$ python3 -q
>>> import numpy as np
>>> np.set_printoptions(suppress=True, linewidth=160)
>>> def rd(a):
...     return np.round(a, 2) + 0
... 
>>> F = np.array([[-12, -18, 0], [-8, -12, 0], [-4, -6, 0]])
>>> rk = np.linalg.matrix_rank(F)
>>> rk
np.int64(1)
>>> N = np.linalg.svd(F)[2][rk:].T
>>> np.allclose(F @ N, 0)
True
>>> [int(np.linalg.matrix_rank(F[:, :j + 1])) for j in range(3)]
[1, 1, 1]
>>> [int(np.linalg.matrix_rank(np.delete(F, i, axis=0))) for i in range(3)]
[1, 1, 1]
>>> [int(np.linalg.matrix_rank(F[:i])) for i in range(1, len(F) + 1)]
[1, 1, 1]
>>> left, sv, Vt = np.linalg.svd(F)
>>> evecs = Vt[:(sv > 1e-8).sum()]
>>> rng = np.random.default_rng(848)
>>> x0 = F[0] + -3 * F[1] + rng.integers(2) * np.eye(3)[0]
>>> x0
array([12., 18.,  0.])
>>> np.linalg.matrix_rank(np.vstack([F, x0]))
np.int64(1)
>>> rd(np.linalg.norm(x0 - evecs.T @ evecs @ x0))
np.float64(0.0)
>>> hat = np.triu(np.array([[2, 0, 2], [8, 3, 2], [5, 2, 6]]), 1) + np.eye(3)
>>> Y = hat @ F @ np.linalg.inv(hat)
>>> np.linalg.matrix_rank(Y)
np.int64(1)
>>> np.argsort(-np.linalg.norm(F, axis=0).round(6), kind="stable")[:3]
array([1, 0, 2])
>>> np.linalg.matrix_rank(F, rtol=0.1)
np.int64(1)
>>> left, sv, Vt = np.linalg.svd(F)
>>> rd(sv)
array([26.98,  0.  ,  0.  ])
>>> np.argmax(sv[:-1] / (sv[1:] + 1e-6)) + 1
np.int64(1)
>>> Y = left[:, :1] @ np.diag(sv[:1]) @ Vt[:1]
>>> np.linalg.matrix_rank(F, rtol=0.05)
np.int64(1)
>>> rd(np.abs(F - Y).max())
np.float64(0.0)
>>> rd(Y)
array([[-12., -18.,   0.],
       [ -8., -12.,   0.],
       [ -4.,  -6.,   0.]])
>>> np.linalg.matrix_rank(Y)
np.int64(1)
